% python3 -q
>>> import numpy as np
>>> np.set_printoptions(precision=1, suppress=True, linewidth=120, sign=" ")
>>> feats = np.loadtxt("data.csv", delimiter=",")
>>> feats
array([[ 2.,  1., -1.],
       [ 3.,  3.,  1.],
       [ 3.,  4.,  3.],
       [ 1.,  3.,  4.],
       [ 3.,  5.,  2.],
       [ 1.,  3.,  0.],
       [ 3.,  5.,  2.],
       [ 4.,  4.,  0.],
       [ 5.,  5.,  1.],
       [ 6.,  5.,  1.],
       [ 8.,  6., -1.],
       [ 7.,  7., -1.],
       [ 5.,  9.,  1.],
       [ 6.,  9.,  2.],
       [ 5., 10.,  3.],
       [ 7.,  9.,  1.],
       [ 7.,  8.,  1.],
       [ 6.,  7.,  2.],
       [ 8.,  8.,  3.],
       [ 7.,  8.,  5.],
       [ 6.,  6.,  6.],
       [ 6.,  5.,  6.],
       [ 6.,  7.,  6.],
       [ 7.,  9.,  8.],
       [ 9., 11.,  8.],
       [11., 12.,  6.],
       [10., 13.,  8.]])
>>> Ac = (feats - feats.mean(axis=0)) / feats.std(axis=0)
>>> print(np.argwhere(np.abs(Ac) > 2))
[[ 25   0]
 [ 26   1]]
>>> coef = np.linalg.lstsq(np.delete(Ac, 1, axis=1), Ac[:, 1])[0]
>>> print(round(1 - np.var(Ac[:, 1] - np.delete(Ac, 1, axis=1) @ coef), 1))
0.7
>>> hat = feats @ np.linalg.solve(feats.T @ feats, feats.T)
>>> round(np.trace(hat), 1)
np.float64(3.0)
>>> np.round(np.linalg.eigvalsh(hat), 1) + 0
array([ 0.,  0.,  0.,  0.,  0.,  0.,  0.,  0.,  0.,  0.,  0.,  0.,  0.,  0.,  0.,  0.,  0.,  0.,  0.,  0.,  0.,  0.,
        0.,  0.,  1.,  1.,  1.])
>>> W0 = np.arange(12).reshape(4, 3) + -2
>>> W0
array([[-2, -1,  0],
       [ 1,  2,  3],
       [ 4,  5,  6],
       [ 7,  8,  9]])
>>> Uu, sigma, VT = np.linalg.svd(W0)
>>> print(np.argmax(sigma[:-1] / (sigma[1:] + 1e-6)) + 1)
2
>>> sigma.round(1) + 0
array([ 16.9,   1.9,   0. ])
>>> out = Uu[:, :2] @ np.diag(sigma[:2]) @ VT[:2]
>>> np.linalg.matrix_rank(W0, rtol=0.05)
np.int64(2)
>>> np.linalg.matrix_rank(out)
np.int64(2)
>>> print(out.round(1) + 0)
[[-2. -1.  0.]
 [ 1.  2.  3.]
 [ 4.  5.  6.]
 [ 7.  8.  9.]]
>>> u, v = W0[0], W0[1]
>>> u @ v
np.int64(-4)
>>> pr = (u @ v) / (u @ u) * u
>>> np.round((v - pr) @ u, 1)
np.float64(0.0)
>>> np.outer(u, v)
array([[-2, -4, -6],
       [-1, -2, -3],
       [ 0,  0,  0]])
>>> [round(float(x), 1) for x in np.linalg.svd(W0, compute_uv=False)[:3]]
[16.9, 1.9, 0.0]
>>> np.linalg.cond(W0) > 100
np.True_
>>> E = np.array([[-3.9, -6.3, 16.4],
...     [-2.4, -3.8, 10.8],
...     [-2.2, -3.5, 10.0],
...     [-0.2, -1.2, 3.4],
...     [0.5, -0.5, 0.9],
...     [0.7, -0.4, 0.4],
...     [0.8, -0.3, -0.4],
...     [0.6, -0.2, -0.4],
...     [0.4, -0.2, -0.3],
...     [0.3, -0.1, -0.2],
...     [0.1, 0.0, -0.1],
...     [-0.1, 0.0, 0.1],
...     [-0.9, 0.6, 0.6],
...     [-1.6, 1.2, 1.1],
...     [-5.2, 5.4, 2.3],
...     [-15.0, 25.2, -1.3],
...     [-25.4, 55.5, -13.8]])
>>> E
array([[ -3.9,  -6.3,  16.4],
       [ -2.4,  -3.8,  10.8],
       [ -2.2,  -3.5,  10. ],
       [ -0.2,  -1.2,   3.4],
       [  0.5,  -0.5,   0.9],
       [  0.7,  -0.4,   0.4],
       [  0.8,  -0.3,  -0.4],
       [  0.6,  -0.2,  -0.4],
       [  0.4,  -0.2,  -0.3],
       [  0.3,  -0.1,  -0.2],
       [  0.1,   0. ,  -0.1],
       [ -0.1,   0. ,   0.1],
       [ -0.9,   0.6,   0.6],
       [ -1.6,   1.2,   1.1],
       [ -5.2,   5.4,   2.3],
       [-15. ,  25.2,  -1.3],
       [-25.4,  55.5, -13.8]])
>>> dist = np.linalg.norm(E[:, None] - E[None], axis=-1)
>>> np.linalg.norm(E, axis=1)
array([ 18. ,  11.7,  10.8,   3.6,   1.1,   0.9,   0.9,   0.7,   0.5,   0.4,   0.1,   0.1,   1.2,   2.3,   7.8,  29.4,
        62.6])
>>> dist.shape
(17, 17)
>>> print(np.linalg.norm(E - E.mean(axis=0), axis=1))
[ 18.1  12.1  11.3   6.4   6.    6.1   6.4   6.2   6.    5.8   5.6   5.4   4.4   3.4   2.4  24.3  58. ]
>>> dist[:5, :5]
array([[  0. ,   6.3,   7.2,  14.4,  17.1],
       [  6.3,   0. ,   0.9,   8.1,  10.8],
       [  7.2,   0.9,   0. ,   7.3,  10. ],
       [ 14.4,   8.1,   7.3,   0. ,   2.7],
       [ 17.1,  10.8,  10. ,   2.7,   0. ]])
>>> dist[4]
array([ 17.1,  10.8,  10. ,   2.7,   0. ,   0.5,   1.3,   1.3,   1.2,   1.2,   1.2,   1.1,   1.8,   2.7,   8.3,  30.1,
        63.4])
>>> dist[4].round(6).argsort(kind="stable")[:4]
array([  4,   5,  11,   9])
>>> np.flatnonzero(dist[4] < dist.mean() / 2)
array([  3,   4,   5,   6,   7,   8,   9,  10,  11,  12,  13])
>>> u, v = E[14], E[2]
>>> round(u @ u, 1)
np.float64(61.5)
>>> pr = (u @ v) / (u @ u) * u
>>> v - pr
array([-0.9, -4.9,  9.4])
>>> np.outer(u, v)
array([[ 11.4,  18.2, -52. ],
       [-11.9, -18.9,  54. ],
       [ -5.1,  -8. ,  23. ]])
>>> Z = E[[5, 0]].astype(float)
>>> for _ in range(4):
...     z = np.linalg.norm(E[:, None] - Z, axis=-1).argmin(axis=1)
...     Z = np.array([E[z == j].mean(axis=0) for j in range(2)])
... 
>>> z
array([ 1,  1,  1,  0,  0,  0,  0,  0,  0,  0,  0,  0,  0,  0,  0,  0,  0])
>>> np.bincount(z)
array([ 14,   3])
>>> Z[1] - Z[0]
array([  0.4, -10.6,  13. ])
>>> Z
array([[-3.2,  6.1, -0.6],
       [-2.8, -4.5, 12.4]])
>>> Ac = (E - E.mean(axis=0)) / E.std(axis=0)
>>> Ac.std(axis=0)
array([ 1.,  1.,  1.])
>>> np.argwhere(np.abs(Ac) > 2)
array([[  0,   2],
       [ 16,   0],
       [ 16,   1],
       [ 16,   2]])
>>> coef = np.linalg.lstsq(np.delete(Ac, 2, axis=1), Ac[:, 2])[0]
>>> coef
array([-2.1, -2.8])
>>> np.abs(coef).argmax()
np.int64(1)
>>> np.round(1 - np.var(Ac[:, 2] - np.delete(Ac, 2, axis=1) @ coef), 1)
np.float64(1.0)
>>> out = np.c_[E[:, :1] @ np.array([[-2]]), np.array([2, -1, -9, 7, -2, 9, 8, 2, 1, 7, 3, -3, -4, 3, 8, -6, 9])]
>>> out
array([[ 7.8,  2. ],
       [ 4.8, -1. ],
       [ 4.4, -9. ],
       [ 0.4,  7. ],
       [-1. , -2. ],
       [-1.4,  9. ],
       [-1.6,  8. ],
       [-1.2,  2. ],
       [-0.8,  1. ],
       [-0.6,  7. ],
       [-0.2,  3. ],
       [ 0.2, -3. ],
       [ 1.8, -4. ],
       [ 3.2,  3. ],
       [10.4,  8. ],
       [30. , -6. ],
       [50.8,  9. ]])
>>> print(np.round(np.linalg.norm(out - E @ np.linalg.lstsq(E, out)[0], axis=0), 1) + 0)
[  0.   21.7]
>>> J = np.loadtxt("a.csv", delimiter=",")
>>> J
array([[ 0., -1.,  0.,  0.],
       [-1.,  0.,  0.,  0.],
       [ 0.,  0.,  0., -1.],
       [ 0.,  0., -1.,  0.]])
>>> # equal to its transpose
>>> w, V = np.linalg.eigh(J)
>>> np.linalg.eigvalsh(J + 5 * np.eye(4))
array([ 4.,  4.,  6.,  6.])
>>> (w > 1e-8).sum(), (w < -1e-8).sum()
(np.int64(2), np.int64(2))
>>> np.linalg.eigvalsh(J @ J)
array([ 1.,  1.,  1.,  1.])
>>> np.round(V.T @ V, 1) + 0
array([[ 1.,  0.,  0.,  0.],
       [ 0.,  1.,  0.,  0.],
       [ 0.,  0.,  1.,  0.],
       [ 0.,  0.,  0.,  1.]])
>>> np.all(np.linalg.eigvalsh(J) > 0)
np.False_
>>> round(np.linalg.eigvalsh(J).min(), 1)
np.float64(-1.0)
>>> try:
...     np.linalg.cholesky(J)
... except np.linalg.LinAlgError as e:
...     print(e)
... 
Matrix is not positive definite
>>> [round(float(np.linalg.det(J[:i, :i])), 2) + 0 for i in range(1, 5)]
[0.0, -1.0, 0.0, 1.0]
>>> O, Rm = np.linalg.qr(J)
>>> np.trace(O @ O.T)
np.float64(4.0)
>>> np.allclose(Rm.T @ Rm, J.T @ J)
True
>>> O
array([[ 0.,  1.,  0.,  0.],
       [ 1.,  0.,  0.,  0.],
       [-0., -0.,  0.,  1.],
       [-0., -0.,  1.,  0.]])
>>> O.shape, Rm.shape
((4, 4), (4, 4))
>>> print(O.T @ O)
[[ 1.  0.  0.  0.]
 [ 0.  1.  0.  0.]
 [ 0.  0.  1.  0.]
 [ 0.  0.  0.  1.]]
>>> Rm
array([[-1.,  0.,  0.,  0.],
       [ 0., -1.,  0.,  0.],
       [ 0.,  0., -1.,  0.],
       [ 0.,  0.,  0., -1.]])
>>> print(np.abs(np.diag(Rm)))
[ 1.  1.  1.  1.]
>>> F = np.load("dump.npy")
>>> print(F)
[[ 3.  1.  0.  0.]
 [ 0.  3.  1.  0.]
 [ 0.  0.  3.  1.]
 [ 0.  0.  0.  3.]]
>>> # triangular, det is the product of the diagonal
>>> rng = np.random.default_rng(27242)
>>> z = rng.permutation(4)
>>> out = F[:, z] * rng.choice([-1, 1], 4)
>>> out
array([[-3., -0.,  1., -0.],
       [-0., -0.,  3., -1.],
       [-0., -1.,  0., -3.],
       [-0., -3.,  0., -0.]])
>>> Uu, _, VT = np.linalg.svd(F.T @ out)
>>> z
array([ 0,  3,  1,  2])
>>> O, Rm = np.linalg.qr(out)
>>> np.allclose(Rm.T @ Rm, out.T @ out)
True
>>> O.shape, Rm.shape
((4, 4), (4, 4))
>>> np.abs(np.diag(Rm))
array([ 3. ,  3.2,  3. ,  2.8])
>>> np.linalg.eigvals(F)
array([ 3.,  3.,  3.,  3.])
>>> print(np.poly(F))
[   1.  -12.   54. -108.   81.]
>>> round(np.linalg.det(2 * F), 1), round(float(np.linalg.det(F)), 1)
(np.float64(1296.0), 81.0)
>>> np.kron(np.eye(2, dtype=int), F)
array([[ 3.,  1.,  0.,  0.,  0.,  0.,  0.,  0.],
       [ 0.,  3.,  1.,  0.,  0.,  0.,  0.,  0.],
       [ 0.,  0.,  3.,  1.,  0.,  0.,  0.,  0.],
       [ 0.,  0.,  0.,  3.,  0.,  0.,  0.,  0.],
       [ 0.,  0.,  0.,  0.,  3.,  1.,  0.,  0.],
       [ 0.,  0.,  0.,  0.,  0.,  3.,  1.,  0.],
       [ 0.,  0.,  0.,  0.,  0.,  0.,  3.,  1.],
       [ 0.,  0.,  0.,  0.,  0.,  0.,  0.,  3.]])
>>> round(float(np.linalg.det(F.T)), 1)
81.0
>>> vec = np.array([1, 3, 0, 3])
>>> target = F @ vec
>>> coef, lr = np.zeros(4), 1 / np.linalg.norm(F, 2) ** 2
>>> for i in range(60):
...     coef -= lr * F.T @ (F @ coef - target)
...     if i % 10 == 0: print(i, round(np.linalg.norm(F @ coef - target), 1))
... 
0 4.1
10 0.1
20 0.0
30 0.0
40 0.0
50 0.0
>>> coef.round(1) + 0
array([ 1.,  3.,  0.,  3.])
>>> K = np.loadtxt("block16.csv", delimiter=",")
>>> K
array([[-0.9, -4.7,  1.4],
       [ 3.5,  3. , -1.8],
       [-3.6, -3.5, -0.3],
       [-0.5,  4.7, -1.5],
       [-0.6, -3. , -3.9],
       [-4.3,  1.2, -2.3],
       [-2.6, -2.5, -3.5],
       [-0.7, -4.3,  2.5],
       [-3.3, -1.6, -3.4],
       [-1.3,  4.8, -0.7],
       [ 4. ,  2.9, -1. ],
       [ 4.8,  0.6, -1.2],
       [-0.2, -1.9,  4.6],
       [-2.6,  4. ,  1.3],
       [-3.8,  2.8,  1.8],
       [ 3.3, -0.1,  3.8],
       [-4.8, -1.3,  0.6],
       [-1. , -2. , -4.5],
       [ 1.7,  4.6,  0.8],
       [ 2.6, -3.9, -1.8]])
>>> out = np.c_[K[:, :1] @ np.array([[-2]]), np.array([1, 2, 0, 2, 1, 1, 2, 0, 2, 2, 1, 0, 2, 2, 1, 2, 2, 1, 0, 2])]
>>> print(out)
[[ 1.8  1. ]
 [-7.   2. ]
 [ 7.2  0. ]
 [ 1.   2. ]
 [ 1.2  1. ]
 [ 8.6  1. ]
 [ 5.2  2. ]
 [ 1.4  0. ]
 [ 6.6  2. ]
 [ 2.6  2. ]
 [-8.   1. ]
 [-9.6  0. ]
 [ 0.4  2. ]
 [ 5.2  2. ]
 [ 7.6  1. ]
 [-6.6  2. ]
 [ 9.6  2. ]
 [ 2.   1. ]
 [-3.4  0. ]
 [-5.2  2. ]]
>>> np.linalg.norm(np.linalg.qr(K)[0].T @ out, axis=0) ** 2 / ((out ** 2).sum(axis=0) + 1e-12)
array([ 1. ,  0.1])
>>> np.linalg.matrix_rank(np.c_[K, out])
np.int64(4)
>>> print(np.round(np.linalg.lstsq(K, out[:, 0])[0], 1) + 0)
[-2.  0.  0.]
>>> np.round(np.linalg.norm(out - K @ np.linalg.lstsq(K, out)[0], axis=0), 1) + 0
array([ 0. ,  6.5])
>>> out = np.array([[0.1], [-0.1], [1.0]])
>>> Z = np.array([[-1.4, 0.2, -1.4]])
>>> m1 = out @ Z
>>> m1.round(1) + 0
array([[-0.1,  0. , -0.1],
       [ 0.1,  0. ,  0.1],
       [-1.4,  0.2, -1.4]])
>>> round(float(np.linalg.det(2 * m1)), 1), np.round(np.linalg.det(m1), 1)
(0.0, np.float64(0.0))
>>> np.round(np.linalg.eigvals(m1), 1) + 0
array([-1.6,  0. ,  0. ])
>>> np.round(np.linalg.det(m1.T), 1)
np.float64(0.0)
>>> np.round(np.poly(m1), 1) + 0
array([ 1. ,  1.6,  0. ,  0. ])
>>> Uu, sigma, VT = np.linalg.svd(m1)
>>> np.argmax(sigma[:-1] / (sigma[1:] + 1e-6)) + 1
np.int64(1)
>>> sigma.round(1) + 0
array([ 2.,  0.,  0.])
>>> out = Uu[:, :1] @ np.diag(sigma[:1]) @ VT[:1]
>>> round(float(np.linalg.norm(m1 - out) / np.linalg.norm(m1)), 1)
0.0
>>> out.round(1) + 0
array([[-0.1,  0. , -0.1],
       [ 0.1,  0. ,  0.1],
       [-1.4,  0.2, -1.4]])
>>> Uu, sigma, VT = np.linalg.svd(m1)
>>> V = VT[:(sigma > 1e-8).sum()]
>>> vec = m1[0] + -2 * m1[2] + rng.integers(2) * np.eye(3)[2]
>>> print(vec)
[ 2.7 -0.4  3.7]
>>> np.round(np.diag(V.T @ V), 1) + 0
array([ 0.5,  0. ,  0.5])
>>> np.allclose(V.T @ V @ vec, vec)
False
